$ python3 -q
>>> import numpy as np
>>> from numpy import linalg as LA
>>> np.set_printoptions(precision=3, suppress=True, linewidth=120)
>>> W0 = np.loadtxt("block7.csv", delimiter=",")
>>> print(W0)
[[-0.458 -0.832 -0.314]
 [ 0.183 -0.434  0.882]
 [-0.87   0.346  0.351]]
>>> ang = np.radians(120)
>>> r_ = np.eye(3)
>>> r_[1, 1] = r_[2, 2] = np.cos(ang)
>>> r_[1, 2], r_[2, 1] = -np.sin(ang), np.sin(ang)
>>> print(r_)
[[ 1.     0.     0.   ]
 [ 0.    -0.5   -0.866]
 [ 0.     0.866 -0.5  ]]
>>> M2 = W0 @ r_.T
>>> print(np.allclose(LA.norm(W0, axis=1), LA.norm(M2, axis=1)))
True
>>> print(M2)
[[-0.458  0.688 -0.563]
 [ 0.183 -0.547 -0.817]
 [-0.87  -0.477  0.124]]
>>> M2 = np.array([[0, 2], [1, -2]])
>>> cent = np.kron(M2, W0)
>>> print(np.round(LA.norm(cent, 2), 3), round(float(LA.norm(M2, 2) * LA.norm(W0, 2)), 3))
2.921 2.921
>>> print(LA.matrix_rank(cent))
6
>>> M = np.array([[-0.4, 0.4, -0.9, 0.3, -0.5, -0.1, 0.3, 0.4, -2.5, -0.2],
...     [0.2, -1.4, -0.7, 0.7, 0.0, -0.2, 0.1, 0.7, -1.9, 1.3],
...     [1.1, 1.7, -1.4, 1.4, 0.0, 0.9, -0.7, 1.5, 0.9, -1.1],
...     [-0.6, -1.0, -0.4, -3.0, 1.1, 0.5, 2.1, -1.6, 0.4, -0.9],
...     [-1.1, -1.2, 0.4, -0.1, -2.0, -0.2, -0.1, -0.9, -1.2, -0.6],
...     [-0.2, -0.1, -0.3, 1.0, 1.0, 0.7, -2.3, 0.3, -0.3, 0.9],
...     [-1.0, -0.5, -2.0, -1.0, 0.9, 0.2, 0.6, 0.5, -0.9, -0.4],
...     [-0.1, -2.5, 0.9, 1.9, -0.3, 0.0, -1.3, 0.2, -0.6, 0.7]])
>>> print(M)
[[-0.4  0.4 -0.9  0.3 -0.5 -0.1  0.3  0.4 -2.5 -0.2]
 [ 0.2 -1.4 -0.7  0.7  0.  -0.2  0.1  0.7 -1.9  1.3]
 [ 1.1  1.7 -1.4  1.4  0.   0.9 -0.7  1.5  0.9 -1.1]
 [-0.6 -1.  -0.4 -3.   1.1  0.5  2.1 -1.6  0.4 -0.9]
 [-1.1 -1.2  0.4 -0.1 -2.  -0.2 -0.1 -0.9 -1.2 -0.6]
 [-0.2 -0.1 -0.3  1.   1.   0.7 -2.3  0.3 -0.3  0.9]
 [-1.  -0.5 -2.  -1.   0.9  0.2  0.6  0.5 -0.9 -0.4]
 [-0.1 -2.5  0.9  1.9 -0.3  0.  -1.3  0.2 -0.6  0.7]]
>>> M2 = np.array([[3, 3],
...     [3, 1],
...     [1, 2],
...     [0, 0],
...     [2, 2],
...     [1, 2],
...     [2, 3],
...     [3, 3],
...     [0, 3],
...     [0, 3]])
>>> print(LA.matrix_rank(M @ M2))
2
>>> print(M2.T @ M.T)
[[ -0.2  -2.2  11.   -3.1 -13.6  -2.2  -1.8  -9.5]
 [ -9.8  -2.    5.8  -0.4 -16.5  -2.1  -5.9  -4.6]]
>>> print(np.einsum("ij->j", M))
[-2.1 -4.6 -4.4  1.2  0.2  1.8 -1.3  1.1 -6.1 -0.3]
>>> print(np.einsum("ik,kj->ij", M, M2))
[[ -0.2  -9.8]
 [ -2.2  -2. ]
 [ 11.    5.8]
 [ -3.1  -0.4]
 [-13.6 -16.5]
 [ -2.2  -2.1]
 [ -1.8  -5.9]
 [ -9.5  -4.6]]
>>> ang = np.radians(72)
>>> r_ = np.eye(10)
>>> r_[4, 4] = r_[2, 2] = np.cos(ang)
>>> r_[4, 2], r_[2, 4] = -np.sin(ang), np.sin(ang)
>>> print(r_)
[[ 1.     0.     0.     0.     0.     0.     0.     0.     0.     0.   ]
 [ 0.     1.     0.     0.     0.     0.     0.     0.     0.     0.   ]
 [ 0.     0.     0.309  0.     0.951  0.     0.     0.     0.     0.   ]
 [ 0.     0.     0.     1.     0.     0.     0.     0.     0.     0.   ]
 [ 0.     0.    -0.951  0.     0.309  0.     0.     0.     0.     0.   ]
 [ 0.     0.     0.     0.     0.     1.     0.     0.     0.     0.   ]
 [ 0.     0.     0.     0.     0.     0.     1.     0.     0.     0.   ]
 [ 0.     0.     0.     0.     0.     0.     0.     1.     0.     0.   ]
 [ 0.     0.     0.     0.     0.     0.     0.     0.     1.     0.   ]
 [ 0.     0.     0.     0.     0.     0.     0.     0.     0.     1.   ]]
>>> M2 = M @ r_.T
>>> print(round(float(LA.det(r_)), 3), round(float(np.trace(r_)), 3))
1.0 8.618
>>> print(np.allclose(M @ M.T, M2 @ M2.T))
True
>>> print(np.abs(M2 - M).max(axis=0))
[0.    0.    2.238 0.    1.331 0.    0.    0.    0.    0.   ]
>>> r0 = np.array([0, 3])
>>> print(np.convolve(M[1], r0))
[ 0.   0.6 -4.2 -2.1  2.1  0.  -0.6  0.3  2.1 -5.7  3.9]
>>> print(np.cross(M[1, :3], M[3, :3]))
[-0.14  0.5  -1.04]
>>> cent = np.sign(np.array([[-3, -3, -2, 3], [-1, -2, -1, 3], [2, 3, 2, 3], [2, -3, 2, 2]]))
>>> M2 = (np.tril(cent, -1) + np.eye(4)) @ (np.triu(cent, 1) + np.eye(4))
>>> ev = np.array([-6, -1, 8, 9])
>>> feats = np.rint(M2 * ev @ LA.inv(M2)) + 0
>>> print(feats)
[[105.  92. -58.  39.]
 [-50. -46.  30. -20.]
 [146. 132. -79.  59.]
 [ 54.  58. -32.  30.]]
>>> P = np.triu(np.array([[2, 1, 2, 2], [0, 1, 0, 2], [0, 1, 1, 0], [0, 1, 1, 1]]), 1) + np.eye(4)
>>> M2 = P @ feats @ LA.inv(P)
>>> print(M2)
[[  455.   -29. -1160.  -655.]
 [   58.    12.  -150.  -100.]
 [  146.   -14.  -371.  -205.]
 [   54.     4.  -140.   -86.]]
>>> print(np.trace(M2), np.trace(feats))
10.0 10.0
>>> print(round(LA.det(M2), 3))
432.0
>>> print(np.poly(M2))
[  1. -10. -41. 402. 432.]
>>> print(LA.matrix_rank(M2))
4
>>> U, sv, VT = LA.svd(feats)
>>> print(np.argmax(sv[:-1] / (sv[1:] + 1e-6)) + 1)
3
>>> print(sv)
[294.708   9.779   2.714   0.055]
>>> M2 = U[:, :3] @ np.diag(sv[:3]) @ VT[:3]
>>> print(round(float(np.abs(feats - M2).max()), 3))
0.025
>>> print(LA.matrix_rank(M2))
3
>>> print(round(float(LA.norm(feats - M2) / LA.norm(feats)), 3))
0.0
>>> E = np.load("mat.npy")
>>> print(E)
[[-0.951  1.042  2.019]
 [-0.988  1.08   1.96 ]
 [-0.996  1.042  2.012]
 [-1.022  1.051  2.073]
 [-0.961  0.992  1.951]
 [-0.933  0.955  1.9  ]
 [ 0.034  2.997  2.066]
 [-0.073  3.049  2.   ]
 [-0.059  3.037  2.014]
 [-0.036  2.991  2.01 ]
 [ 0.032  2.963  1.945]
 [ 0.039  2.976  1.924]
 [-1.962  2.009  2.003]
 [-2.022  2.039  2.105]
 [-2.002  2.008  2.004]
 [-2.011  1.941  1.939]
 [-2.078  2.028  1.965]
 [-2.034  1.998  1.94 ]]
>>> G = np.cov(E, rowvar=False)
>>> print(np.argwhere(np.triu(np.abs(np.corrcoef(E.T)) > 0.8, 1)))
[]
>>> print(G.shape)
(3, 3)
>>> print(np.argsort(-E.std(axis=0).round(6), kind="stable"))
[0 1 2]
>>> Xc = (E - E.mean(axis=0)) / E.std(axis=0)
>>> print(np.argwhere(np.abs(Xc) > 2))
[[13  2]]
>>> b = LA.lstsq(np.delete(Xc, 1, axis=1), Xc[:, 1])[0]
>>> print(b)
[0.485 0.087]
>>> print(round(1 - np.var(Xc[:, 1] - np.delete(Xc, 1, axis=1) @ b), 3))
0.241
>>> print(np.abs(b).argmax())
0
>>> data = np.loadtxt("run15.csv", delimiter=",")
>>> print(data)
[[0. 3. 0.]
 [0. 0. 5.]
 [2. 0. 0.]]
>>> M2 = np.array([[-8, -6], [-7, -7]])
>>> cent = np.kron(M2, data)
>>> print(cent.shape)
(6, 6)
>>> print(LA.matrix_rank(cent))
6
>>> M2 = np.array([[0, 0], [1, 1], [3, 0]])
>>> print(np.einsum("ik,kj->ij", data, M2))
[[ 3.  3.]
 [15.  0.]
 [ 0.  0.]]
>>> print(np.einsum("ik,kj->ji", data, M2))
[[ 3. 15.  0.]
 [ 3.  0.  0.]]
>>> print(np.vstack([data, M2.T]).shape)
(5, 3)
>>> M2 = LA.inv(data)
>>> print(np.round(LA.slogdet(data)[0], 3))
1.0
>>> print(LA.det(data) * M2)
[[ 0.  0. 15.]
 [10.  0.  0.]
 [ 0.  6.  0.]]
>>> print(data @ M2)
[[1. 0. 0.]
 [0. 1. 0.]
 [0. 0. 1.]]
>>> print((np.abs(M2) > 1e-9).astype(int))
[[0 0 1]
 [1 0 0]
 [0 1 0]]
>>> print(M2)
[[0.    0.    0.5  ]
 [0.333 0.    0.   ]
 [0.    0.2   0.   ]]
>>> print(round(float(LA.cond(data)), 3))
2.5
>>> r0 = np.array([0, 3, 2])
>>> print(np.correlate(data[1], data[2], "full"))
[ 0.  0.  0.  0. 10.]
>>> print(np.cross(data[1, :3], data[2, :3]))
[ 0. 10.  0.]
>>> print(np.convolve(data[1], r0))
[ 0.  0.  0. 15. 10.]
>>> x0 = np.array([-2, -2, 1])
>>> print(data @ np.eye(3)[1])
[3. 0. 0.]
>>> print(data @ np.ones(3))
[3. 5. 2.]
>>> print(np.einsum("ij,j->i", data, x0))
[-6.  5. -4.]
>>> print(data * x0)
[[-0. -6.  0.]
 [-0. -0.  5.]
 [-4. -0.  0.]]
>>> print(LA.norm(data @ x0) <= LA.norm(data, 2) * LA.norm(x0) + 1e-9)
True
>>> mat = np.load("x.npy")
>>> print(mat)
[[3.02 0.   3.   1.   0.   3.  ]
 [0.   3.02 3.   1.   0.   2.  ]
 [0.   3.   1.02 0.   3.   0.  ]
 [0.   1.   1.   3.02 2.   3.  ]
 [2.   2.   2.   3.   0.02 1.  ]
 [3.   0.   3.   1.   0.   3.02]]
>>> rng = np.random.default_rng(20)
>>> M2 = mat + rng.integers(-2, 3, (6, 5)) @ rng.integers(-2, 3, (5, 6))
>>> print(M2)
[[ 5.02  2.    6.   11.   -1.   -3.  ]
 [-3.   -0.98  0.   -2.   -3.    6.  ]
 [-1.   -2.   -1.98  2.   -3.    4.  ]
 [ 3.    6.    5.    5.02  6.   -3.  ]
 [ 3.   -1.    6.    2.   -2.98 -1.  ]
 [ 4.   -3.   -3.   -6.   -2.   13.02]]
>>> print(M2 - mat)
[[ 2.  2.  3. 10. -1. -6.]
 [-3. -4. -3. -3. -3.  4.]
 [-1. -5. -3.  2. -6.  4.]
 [ 3.  5.  4.  2.  4. -6.]
 [ 1. -3.  4. -1. -3. -2.]
 [ 1. -3. -6. -7. -2. 10.]]
>>> print(np.abs(M2 - mat).sum(axis=1))
[24. 20. 21. 24. 14. 29.]
>>> print(LA.matrix_rank(M2 - mat, tol=1e-8))
5
>>> U, sv, VT = LA.svd(mat)
>>> print(sv)
[9.942 5.064 3.067 2.503 2.089 0.002]
>>> print(np.argmax(sv[:-1] / (sv[1:] + 1e-6)) + 1)
5
>>> M2 = U[:, :5] @ np.diag(sv[:5]) @ VT[:5]
>>> print(LA.matrix_rank(M2))
5
>>> print(np.round(LA.norm(mat - M2, 2), 3), round(sv[5], 3))
0.002 0.002
>>> print(M2.round(3) + 0)
[[ 3.02   0.001  2.999  1.     0.     3.   ]
 [ 0.     3.02   3.     1.     0.     2.   ]
 [ 0.     3.     1.02   0.     3.     0.   ]
 [ 0.     1.     1.     3.02   2.     3.   ]
 [ 2.     2.     2.     3.     0.02   1.   ]
 [ 3.    -0.001  3.001  1.     0.     3.02 ]]
>>> U, sv, VT = LA.svd(M2)
>>> evecs = VT[:(sv > 1e-8).sum()]
>>> x0 = M2[5] + -1 * M2[1] + rng.integers(2) * np.eye(6)[4]
>>> print(x0.round(3) + 0)
[ 3.    -3.021  0.001  0.     0.     1.02 ]
>>> print(np.diag(evecs.T @ evecs))
[0.905 0.8   0.559 0.96  0.951 0.823]
>>> print(LA.matrix_rank(np.vstack([M2, x0])))
5
>>> print(round(float(LA.norm(x0 - evecs.T @ evecs @ x0)), 3))
0.0
>>> J = np.load("data.npy")
>>> print(J)
[[-1.98  3.    3.   -2.   -1.    0.    2.    2.    2.  ]
 [ 3.   -0.98  1.    1.    1.    0.   -1.    0.    2.  ]
 [ 0.    0.    2.02 -1.   -1.    0.    2.    3.   -1.  ]
 [-1.    1.   -3.   -2.98 -3.    2.   -2.    1.   -2.  ]
 [ 3.    3.    0.    1.    2.02 -2.    2.   -3.   -1.  ]
 [ 2.   -1.    3.   -2.   -3.    3.02  2.   -1.   -2.  ]
 [ 2.   -2.   -2.    3.    2.    0.   -0.98  0.    0.  ]
 [ 2.    1.   -1.   -3.   -3.    3.    2.   -0.98  2.  ]
 [-2.    3.    3.   -2.   -1.    0.    2.    2.    2.02]]
>>> W1 = np.array([[-1, 0, 2, 2],
...     [-3, -2, 2, -1],
...     [-3, -2, 1, 0],
...     [0, 2, -1, -2],
...     [1, -3, -3, -3],
...     [-1, -3, -3, 0],
...     [-2, -2, -3, -3],
...     [-3, -3, 0, -1],
...     [3, 2, 2, -3]])
>>> b = np.array([2, 1, 3, 3])
>>> H = np.maximum(J @ W1 + b, 0)
>>> print(LA.matrix_rank(H))
4
>>> print((H > 0).mean(axis=0))
[0.222 0.222 0.778 0.556]
>>> print(H)
[[ 0.    0.   11.04  0.  ]
 [ 7.94  5.96 11.04  1.98]
 [ 0.    0.    1.02  2.  ]
 [ 0.    0.    7.98 25.96]
 [ 0.    0.    5.94  0.  ]
 [ 0.    0.    0.   22.  ]
 [15.96 10.96  0.    0.  ]
 [ 0.    0.    9.    9.98]
 [ 0.    0.   11.04  0.  ]]
>>> print((H > 0).astype(int))
[[0 0 1 0]
 [1 1 1 1]
 [0 0 1 1]
 [0 0 1 1]
 [0 0 1 0]
 [0 0 0 1]
 [1 1 0 0]
 [0 0 1 1]
 [0 0 1 0]]
>>> cent = np.array([[3, -2], [3, -1], [-3, 0], [2, -1]])
>>> print(W1 @ cent)
[[ -5   0]
 [-23   9]
 [-18   8]
 [  5   0]
 [ -3   4]
 [ -3   5]
 [ -9   9]
 [-20  10]
 [  3  -5]]
>>> print(H @ cent)
[[-33.12   0.  ]
 [ 12.54 -23.82]
 [  0.94  -2.  ]
 [ 27.98 -25.96]
 [-17.82   0.  ]
 [ 44.   -22.  ]
 [ 80.76 -42.88]
 [ -7.04  -9.98]
 [-33.12   0.  ]]
>>> m1 = np.diag(np.array([2, 1, 2, 0, 0, 0])) + -2 * np.eye(6, k=1) + -2 * np.eye(6, k=-1)
>>> print(m1)
[[ 2. -2.  0.  0.  0.  0.]
 [-2.  1. -2.  0.  0.  0.]
 [ 0. -2.  2. -2.  0.  0.]
 [ 0.  0. -2.  0. -2.  0.]
 [ 0.  0.  0. -2.  0. -2.]
 [ 0.  0.  0.  0. -2.  0.]]
>>> ev, evecs = LA.eigh(m1)
>>> print(ev)
[-3.145 -1.549 -0.219  2.     3.138  4.776]
>>> print(ev.sum(), np.trace(m1))
5.0 5.0
>>> print(LA.svd(m1, compute_uv=False))
[4.776 3.145 3.138 2.    1.549 0.219]
>>> print(np.round(evecs @ np.diag(ev) @ evecs.T, 3) + 0)
[[ 2. -2.  0.  0.  0.  0.]
 [-2.  1. -2.  0.  0.  0.]
 [ 0. -2.  2. -2.  0.  0.]
 [ 0.  0. -2.  0. -2.  0.]
 [ 0.  0.  0. -2.  0. -2.]
 [ 0.  0.  0.  0. -2.  0.]]
>>> print(LA.eigvalsh(m1 + 2 * np.eye(6)))
[-1.145  0.451  1.781  4.     5.138  6.776]
>>> print(np.round(evecs.T @ evecs, 3) + 0)
[[1. 0. 0. 0. 0. 0.]
 [0. 1. 0. 0. 0. 0.]
 [0. 0. 1. 0. 0. 0.]
 [0. 0. 0. 1. 0. 0.]
 [0. 0. 0. 0. 1. 0.]
 [0. 0. 0. 0. 0. 1.]]
>>> M2 = m1 + rng.integers(-2, 3, (6, 5)) @ rng.integers(-2, 3, (5, 6))
>>> print(M2)
[[-2. -3.  3.  1.  7. -2.]
 [-8.  3. -4. -9. -2.  7.]
 [-1. -2.  4. -1. -1.  1.]
 [ 4.  1. -5. -1.  5.  0.]
 [ 7. -4. -2.  4.  5. -6.]
 [-7. -8. -3. -4. -2.  3.]]
>>> print(M2 - m1)
[[-4. -1.  3.  1.  7. -2.]
 [-6.  2. -2. -9. -2.  7.]
 [-1.  0.  2.  1. -1.  1.]
 [ 4.  1. -3. -1.  7.  0.]
 [ 7. -4. -2.  6.  5. -4.]
 [-7. -8. -3. -4.  0.  3.]]
>>> print(LA.matrix_rank(M2 - m1, tol=1e-8))
5
>>> print(np.abs(M2 - m1).sum(axis=1))
[18. 28.  6. 16. 28. 25.]
>>> print(np.round(LA.svd(M2 - m1, compute_uv=False), 3) + 0)
[19.054 11.33   8.815  7.937  1.696  0.   ]
>>> print(np.round(LA.eigvalsh(m1).min(), 3))
-3.145
>>> print([round(float(LA.det(m1[:i, :i])), 2) + 0 for i in range(1, 7)])
[2.0, -2.0, -12.0, 8.0, 48.0, -32.0]
>>> print(np.all(LA.eigvalsh(m1) > 0))
False
